In [1]: import numpy as np

In [2]: np.set_printoptions(precision=2, suppress=True, linewidth=160)

In [3]: feats = np.loadtxt("run14.csv", delimiter=",")

In [4]: feats
Out[4]: 
array([[1.  , 0.2 , 0.04],
       [0.2 , 1.  , 0.2 ],
       [0.04, 0.2 , 1.  ]])

In [5]: # symmetric

In [6]: ev, evecs = np.linalg.eigh(feats)

In [7]: vec = np.array([0, 2, 8])

In [8]: evecs * np.abs(ev) @ evecs.T
Out[8]: 
array([[1.  , 0.2 , 0.04],
       [0.2 , 1.  , 0.2 ],
       [0.04, 0.2 , 1.  ]])

In [9]: evecs * np.sqrt(ev) @ evecs.T
Out[9]: 
array([[0.99, 0.1 , 0.02],
       [0.1 , 0.99, 0.1 ],
       [0.02, 0.1 , 0.99]])

In [10]: (np.sign(evecs[:, -1].round(6)) == np.sign(evecs[0, -1].round(6))).astype(int)
Out[10]: array([1, 1, 1])

In [11]: u = np.array([-3, -3, 2])

In [12]: np.round(np.cross(feats[1, :3], feats[2, :3]), 2) + 0
Out[12]: array([ 0.96, -0.19,  0.  ])

In [13]: np.correlate(feats[1], feats[2], "full")
Out[13]: array([0.2 , 1.04, 0.41, 0.08, 0.01])

In [14]: np.array([np.convolve(row, u, "same") for row in feats])
Out[14]: 
array([[-3.6 ,  1.28,  0.28],
       [-3.6 , -3.2 ,  1.4 ],
       [-0.72, -3.52, -2.6 ]])

In [15]: rng = np.random.default_rng(335340)

In [16]: idx = rng.permutation(3)

In [17]: idx
Out[17]: array([0, 1, 2])

In [18]: B = feats[idx][:, idx]

In [19]: np.diag(B)
Out[19]: array([1., 1., 1.])

In [20]: B
Out[20]: 
array([[1.  , 0.2 , 0.04],
       [0.2 , 1.  , 0.2 ],
       [0.04, 0.2 , 1.  ]])

In [21]: np.trace(B)
Out[21]: np.float64(3.0)

In [22]: vec = np.ones(3)

In [23]: for _ in range(3):
    ...:     vec = B @ vec
    ...:     vec /= np.linalg.norm(vec)
    ...:     print(round(vec @ B @ vec, 2))
    ...: 
1.3
1.3
1.3

In [24]: round(np.linalg.eigvalsh(B)[-1], 2)
Out[24]: np.float64(1.3)

In [25]: m1 = np.loadtxt("mat.csv", delimiter=",")

In [26]: m1
Out[26]: 
array([[ 3.,  0.,  2.],
       [-2.,  2., -3.],
       [-3., -2., -3.],
       [ 0., -3., -1.]])

In [27]: W = np.array([[0, 2, 3], [3, 0, 5], [9, 0, 9]])

In [28]: b = np.array([-9, 3, -3])

In [29]: hid = np.maximum(m1 @ W + b, 0)

In [30]: np.linalg.matrix_rank(hid)
Out[30]: np.int64(2)

In [31]: hid
Out[31]: 
array([[ 9.,  9., 24.],
       [ 0.,  0.,  0.],
       [ 0.,  0.,  0.],
       [ 0.,  3.,  0.]])

In [32]: (hid > 0).mean(axis=0)
Out[32]: array([0.25, 0.5 , 0.25])

In [33]: cent = np.array([[1, -4, 4], [3, -3, -4], [-4, 0, -3]])

In [34]: W @ cent
Out[34]: 
array([[ -6,  -6, -17],
       [-17, -12,  -3],
       [-27, -36,   9]])

In [35]: hid @ cent
Out[35]: 
array([[-60., -63., -72.],
       [  0.,   0.,   0.],
       [  0.,   0.,   0.],
       [  9.,  -9., -12.]])

In [36]: J = np.load("data.npy")

In [37]: J
Out[37]: 
array([[1.  , 0.5 , 0.25],
       [0.5 , 1.  , 0.5 ],
       [0.25, 0.5 , 1.  ]])

In [38]: # symmetric, so the eigenvalues are real

In [39]: Lm = np.linalg.cholesky(J)

In [40]: np.round(np.prod(np.diag(Lm)) ** 2, 2), round(np.linalg.det(J), 2)
Out[40]: (np.float64(0.56), np.float64(0.56))

In [41]: Lm @ Lm.T
Out[41]: 
array([[1.  , 0.5 , 0.25],
       [0.5 , 1.  , 0.5 ],
       [0.25, 0.5 , 1.  ]])

In [42]: ev, evecs = np.linalg.eigh(J)

In [43]: np.linalg.eigvalsh(J + 2 * np.eye(3))
Out[43]: array([2.41, 2.75, 3.84])

In [44]: np.abs(evecs[:, -1]).round(6).argmax()
Out[44]: np.int64(1)

In [45]: np.linalg.eigvalsh(J @ J)
Out[45]: array([0.17, 0.56, 3.4 ])

In [46]: np.round(evecs.T @ evecs, 2) + 0
Out[46]: 
array([[1., 0., 0.],
       [0., 1., 0.],
       [0., 0., 1.]])

In [47]: (ev > 1e-8).sum(), (ev < -1e-8).sum()
Out[47]: (np.int64(3), np.int64(0))

In [48]: round(np.linalg.det(J[::-1]), 2)
Out[48]: np.float64(-0.56)

In [49]: np.einsum("ii->", J)
Out[49]: np.float64(3.0)

In [50]: np.round(np.einsum("ij,ji->", J, J), 2)
Out[50]: np.float64(4.12)

In [51]: round(np.linalg.eigvals(J).sum().real, 2)
Out[51]: np.float64(3.0)

In [52]: np.kron(np.eye(2, dtype=int), J)
Out[52]: 
array([[1.  , 0.5 , 0.25, 0.  , 0.  , 0.  ],
       [0.5 , 1.  , 0.5 , 0.  , 0.  , 0.  ],
       [0.25, 0.5 , 1.  , 0.  , 0.  , 0.  ],
       [0.  , 0.  , 0.  , 1.  , 0.5 , 0.25],
       [0.  , 0.  , 0.  , 0.5 , 1.  , 0.5 ],
       [0.  , 0.  , 0.  , 0.25, 0.5 , 1.  ]])

In [53]: idx = rng.permutation(3)

In [54]: idx
Out[54]: array([0, 1, 2])

In [55]: B = J[idx][:, idx]

In [56]: np.diag(B)
Out[56]: array([1., 1., 1.])

In [57]: round(float(np.linalg.det(B)), 2), round(np.linalg.det(J[idx]), 2)
Out[57]: (0.56, np.float64(0.56))

In [58]: B
Out[58]: 
array([[1.  , 0.5 , 0.25],
       [0.5 , 1.  , 0.5 ],
       [0.25, 0.5 , 1.  ]])

In [59]: np.allclose(B, J)
Out[59]: True

In [60]: np.sort(np.abs(np.linalg.eigvals(B)))
Out[60]: array([0.41, 0.75, 1.84])

In [61]: np.trace(B)
Out[61]: np.float64(3.0)

In [62]: np.poly(B)
Out[62]: array([ 1.  , -3.  ,  2.44, -0.56])

In [63]: np.linalg.eigvals(B)
Out[63]: array([1.84, 0.75, 0.41])

In [64]: np.round(np.linalg.det(2 * B), 2), np.round(np.linalg.det(B), 2)
Out[64]: (np.float64(4.5), np.float64(0.56))

In [65]: np.einsum("ii->", B)
Out[65]: np.float64(3.0)

In [66]: np.kron(np.eye(2, dtype=int), B)
Out[66]: 
array([[1.  , 0.5 , 0.25, 0.  , 0.  , 0.  ],
       [0.5 , 1.  , 0.5 , 0.  , 0.  , 0.  ],
       [0.25, 0.5 , 1.  , 0.  , 0.  , 0.  ],
       [0.  , 0.  , 0.  , 1.  , 0.5 , 0.25],
       [0.  , 0.  , 0.  , 0.5 , 1.  , 0.5 ],
       [0.  , 0.  , 0.  , 0.25, 0.5 , 1.  ]])

In [67]: K = np.load("m.npy")

In [68]: K
Out[68]: 
array([[ 0.  ,  0.97, -0.26],
       [-0.77,  0.16,  0.61],
       [ 0.63,  0.2 ,  0.75]])

In [69]: # columns are unit length and at right angles

In [70]: K @ K
Out[70]: 
array([[-0.91,  0.11,  0.4 ],
       [ 0.26, -0.6 ,  0.75],
       [ 0.32,  0.79,  0.52]])

In [71]: np.allclose(K @ K.T, K.T @ K)
Out[71]: True

In [72]: np.linalg.matrix_power(K, 2)
Out[72]: 
array([[-0.91,  0.11,  0.4 ],
       [ 0.26, -0.6 ,  0.75],
       [ 0.32,  0.79,  0.52]])

In [73]: np.round(np.abs(np.linalg.eigvals(K)).max(), 2)
Out[73]: np.float64(1.0)

In [74]: round(np.trace(K), 2)
Out[74]: np.float64(0.91)

In [75]: (K + K.T) / 2
Out[75]: 
array([[0.  , 0.1 , 0.19],
       [0.1 , 0.16, 0.4 ],
       [0.19, 0.4 , 0.75]])

In [76]: arr = np.load("w.npy")

In [77]: arr
Out[77]: 
array([[ 0, -4, -1, -1],
       [ 4,  0,  4,  6],
       [ 1, -4,  0,  0],
       [ 1, -6,  0,  0]])

In [78]: # antisymmetric, zero diagonal

In [79]: round(np.linalg.det(arr[::-1]), 2)
Out[79]: np.float64(4.0)

In [80]: round(float(np.linalg.eigvals(arr).sum().real), 2)
Out[80]: 0.0

In [81]: round(np.linalg.det(2 * arr), 2), round(np.linalg.det(arr), 2)
Out[81]: (np.float64(64.0), np.float64(4.0))

In [82]: np.round(np.linalg.norm(J, 1), 2), round(np.linalg.norm(J, np.inf), 2)
Out[82]: (np.float64(2.0), np.float64(2.0))

In [83]: round(np.linalg.norm(J) ** 2 / np.linalg.norm(J, 2) ** 2, 2)
Out[83]: np.float64(1.21)

In [84]: np.round(np.linalg.norm(J, "nuc"), 2)
Out[84]: np.float64(3.0)

In [85]: idx = rng.permutation(4)

In [86]: idx
Out[86]: array([2, 3, 1, 0])

In [87]: B = arr[idx][:, idx]

In [88]: B
Out[88]: 
array([[ 0,  0, -4,  1],
       [ 0,  0, -6,  1],
       [ 4,  6,  0,  4],
       [-1, -1, -4,  0]])

In [89]: np.trace(B)
Out[89]: np.int64(0)

In [90]: round(np.linalg.det(B), 2), round(np.linalg.det(arr[idx]), 2)
Out[90]: (np.float64(4.0), np.float64(-4.0))

In [91]: np.sort(np.abs(np.linalg.eigvals(B)))
Out[91]: array([0.24, 0.24, 8.36, 8.36])

In [92]: np.allclose(B, arr)
Out[92]: False

In [93]: B = arr + rng.integers(-2, 3, (4, 2)) @ rng.integers(-2, 3, (2, 4))

In [94]: B
Out[94]: 
array([[  0,   0,  -1,   0],
       [ 10,   2,   4,   2],
       [  5,   0,   0,  -2],
       [ -3, -10,   0,   2]])

In [95]: np.round(np.linalg.svd(B - arr, compute_uv=False), 2) + 0
Out[95]: array([11.14,  4.58,  0.  ,  0.  ])

In [96]: np.abs(B - arr).sum(axis=1)
Out[96]: array([ 5, 12, 10, 10])

In [97]: np.linalg.matrix_rank(B - arr, tol=1e-8)
Out[97]: np.int64(2)

In [98]: B - arr
Out[98]: 
array([[ 0,  4,  0,  1],
       [ 6,  2,  0, -4],
       [ 4,  4,  0, -2],
       [-4, -4,  0,  2]])

In [99]: E = np.load("block3.npy")

In [100]: E
Out[100]: 
array([[-2, -1, -3,  2],
       [-1, -2, -1, -3],
       [-3, -1, -2, -1],
       [ 2, -3, -1, -2]])

In [101]: rk = np.linalg.matrix_rank(E)

In [102]: rk
Out[102]: np.int64(3)

In [103]: ns = np.linalg.svd(E)[2][rk:].T

In [104]: ns[:, 0] / ns[np.abs(ns[:, 0]).round(6).argmax(), 0]
Out[104]: array([ 0.5,  1. , -1. , -0.5])

In [105]: [int(np.linalg.matrix_rank(E[:, :j + 1])) for j in range(4)]
Out[105]: [1, 2, 3, 3]

In [106]: ns.shape
Out[106]: (4, 1)

In [107]: np.linalg.matrix_rank(E.T @ E), np.linalg.matrix_rank(E @ E.T)
Out[107]: (np.int64(3), np.int64(3))

In [108]: [int(np.linalg.matrix_rank(E[:i])) for i in range(1, len(E) + 1)]
Out[108]: [1, 2, 3, 3]

In [109]: ev, evecs = np.linalg.eigh(E)

In [110]: vec = np.array([1, 0, -2, 1])

In [111]: evecs * np.maximum(ev, 0) @ evecs.T
Out[111]: 
array([[ 0.94, -0.65, -0.65,  0.94],
       [-0.65,  0.45,  0.45, -0.65],
       [-0.65,  0.45,  0.45, -0.65],
       [ 0.94, -0.65, -0.65,  0.94]])

In [112]: (np.sign(evecs[:, -1].round(6)) == np.sign(evecs[0, -1].round(6))).astype(int)
Out[112]: array([1, 0, 0, 1])

In [113]: np.linalg.eigvalsh(E[1:, 1:])
Out[113]: array([-5.56, -1.44,  1.  ])

In [114]: ev, evecs = np.linalg.eigh(E)

In [115]: np.round(evecs.T @ E @ evecs, 2) + 0
Out[115]: 
array([[-5.77,  0.  ,  0.  ,  0.  ],
       [ 0.  , -5.  ,  0.  ,  0.  ],
       [ 0.  ,  0.  ,  0.  ,  0.  ],
       [ 0.  ,  0.  ,  0.  ,  2.77]])

In [116]: np.linalg.eigvalsh(E + -1 * np.eye(4))
Out[116]: array([-6.77, -6.  , -1.  ,  1.77])

In [117]: np.round(np.linalg.eigvalsh(E @ E), 2) + 0
Out[117]: array([ 0.  ,  7.68, 25.  , 33.32])

In [118]: np.round(np.linalg.svd(E, compute_uv=False), 2) + 0
Out[118]: array([5.77, 5.  , 2.77, 0.  ])

In [119]: np.abs(evecs[:, -1])
Out[119]: array([0.58, 0.4 , 0.4 , 0.58])

In [120]: ev.sum(), np.trace(E)
Out[120]: (np.float64(-8.0), np.int64(-8))

In [121]: ev.round(2) + 0
Out[121]: array([-5.77, -5.  ,  0.  ,  2.77])

In [122]: evecs @ np.diag(ev) @ evecs.T
Out[122]: 
array([[-2., -1., -3.,  2.],
       [-1., -2., -1., -3.],
       [-3., -1., -2., -1.],
       [ 2., -3., -1., -2.]])

In [123]: (ev > 1e-8).sum(), (ev < -1e-8).sum()
Out[123]: (np.int64(1), np.int64(2))

In [124]: round(np.trace(np.linalg.pinv(E) @ E), 2)
Out[124]: np.float64(3.0)

In [125]: B = E + rng.integers(-2, 3, (4, 3)) @ rng.integers(-2, 3, (3, 4))

In [126]: B
Out[126]: 
array([[-4, -5, -5, -2],
       [ 0, -4, -2, -3],
       [-6,  5,  1, -1],
       [ 1, -1,  0, -2]])

In [127]: np.abs(B - E).sum(axis=1)
Out[127]: array([12,  4, 12,  4])

In [128]: np.linalg.matrix_rank(B - E, tol=1e-8)
Out[128]: np.int64(2)

In [129]: A = np.loadtxt("sample10.csv", delimiter=",")

In [130]: A
Out[130]: 
array([[0.26, 0.15, 0.26, 0.32],
       [0.15, 0.08, 0.15, 0.18],
       [0.26, 0.15, 0.26, 0.32],
       [0.32, 0.18, 0.32, 0.39]])

In [131]: # equal to its transpose

In [132]: ev, evecs = np.linalg.eigh(A)

In [133]: (ev > 1e-8).sum(), (ev < -1e-8).sum()
Out[133]: (np.int64(1), np.int64(0))

In [134]: np.round(evecs.T @ A @ evecs, 2) + 0
Out[134]: 
array([[0., 0., 0., 0.],
       [0., 0., 0., 0.],
       [0., 0., 0., 0.],
       [0., 0., 0., 1.]])

In [135]: np.round(evecs.T @ evecs, 2) + 0
Out[135]: 
array([[1., 0., 0., 0.],
       [0., 1., 0., 0.],
       [0., 0., 1., 0.],
       [0., 0., 0., 1.]])

In [136]: np.linalg.eigvalsh(A + 4 * np.eye(4))
Out[136]: array([4., 4., 4., 5.])

In [137]: A @ A
Out[137]: 
array([[0.26, 0.15, 0.26, 0.32],
       [0.15, 0.08, 0.15, 0.18],
       [0.26, 0.15, 0.26, 0.32],
       [0.32, 0.18, 0.32, 0.39]])

In [138]: (A + A.T) / 2
Out[138]: 
array([[0.26, 0.15, 0.26, 0.32],
       [0.15, 0.08, 0.15, 0.18],
       [0.26, 0.15, 0.26, 0.32],
       [0.32, 0.18, 0.32, 0.39]])

In [139]: np.round(np.sort(np.abs(np.linalg.eigvals(A))), 2) + 0
Out[139]: array([0., 0., 0., 1.])

In [140]: np.round(np.trace(np.linalg.pinv(A) @ A), 2)
Out[140]: np.float64(1.0)

In [141]: np.abs(np.diag(np.linalg.qr(A)[1])) > 1e-9
Out[141]: array([ True, False, False, False])

In [142]: np.allclose(A[:-1].T @ np.linalg.lstsq(A[:-1].T, A[-1])[0], A[-1])
Out[142]: True

In [143]: np.linalg.lstsq(A[:-1].T, A[-1])[2]
Out[143]: np.int32(1)

In [144]: B = np.array([[5, 1], [-2, 1]])

In [145]: cent = np.array([[-1, 1], [-2, 1]])

In [146]: W0 = np.block([[B, np.array([[0, 1], [1, 0]])], [np.zeros((2, 2)), cent]])

In [147]: W0
Out[147]: 
array([[ 5.,  1.,  0.,  1.],
       [-2.,  1.,  1.,  0.],
       [ 0.,  0., -1.,  1.],
       [ 0.,  0., -2.,  1.]])

In [148]: idx = rng.permutation(4)

In [149]: B = W0[:, idx] * rng.choice([-1, 1], 4)

In [150]: B
Out[150]: 
array([[ 1., -1., -0., -5.],
       [ 1., -0., -1.,  2.],
       [ 0., -1.,  1., -0.],
       [ 0., -1.,  2., -0.]])

In [151]: U, _, vt = np.linalg.svd(W0.T @ B)

In [152]: np.round(U @ vt, 2) + 0
Out[152]: 
array([[ 0.,  0.,  0., -1.],
       [ 1.,  0.,  0.,  0.],
       [ 0.,  0., -1.,  0.],
       [ 0., -1.,  0.,  0.]])

In [153]: round(np.linalg.det(W0), 2)
Out[153]: np.float64(7.0)

In [154]: np.diff(W0, axis=0)
Out[154]: 
array([[-7.,  0.,  1., -1.],
       [ 2., -1., -2.,  1.],
       [ 0.,  0., -1.,  0.]])

In [155]: W0 - W0[0]
Out[155]: 
array([[ 0.,  0.,  0.,  0.],
       [-7.,  0.,  1., -1.],
       [-5., -1., -1.,  0.],
       [-5., -1., -2.,  0.]])

In [156]: round(float(np.linalg.norm(W0)), 2)
Out[156]: 6.32

In [157]: np.count_nonzero(W0)
Out[157]: np.int64(10)

In [158]: vec = np.array([-9, -9, 2, 3])

In [159]: target = W0 @ vec

In [160]: target
Out[160]: array([-51.,  11.,   1.,  -1.])

In [161]: np.linalg.solve(W0, target + W0[:, 2])
Out[161]: array([-9., -9.,  3.,  3.])

In [162]: G = W0.T @ W0

In [163]: (W0 @ W0.T).shape
Out[163]: (4, 4)

In [164]: np.allclose(G, G.T)
Out[164]: True

In [165]: np.linalg.matrix_rank(G)
Out[165]: np.int64(4)

In [166]: np.trace(G), (W0 ** 2).sum()
Out[166]: (np.float64(40.0), np.float64(40.0))

In [167]: G
Out[167]: 
array([[29.,  3., -2.,  5.],
       [ 3.,  2.,  1.,  1.],
       [-2.,  1.,  6., -3.],
       [ 5.,  1., -3.,  3.]])
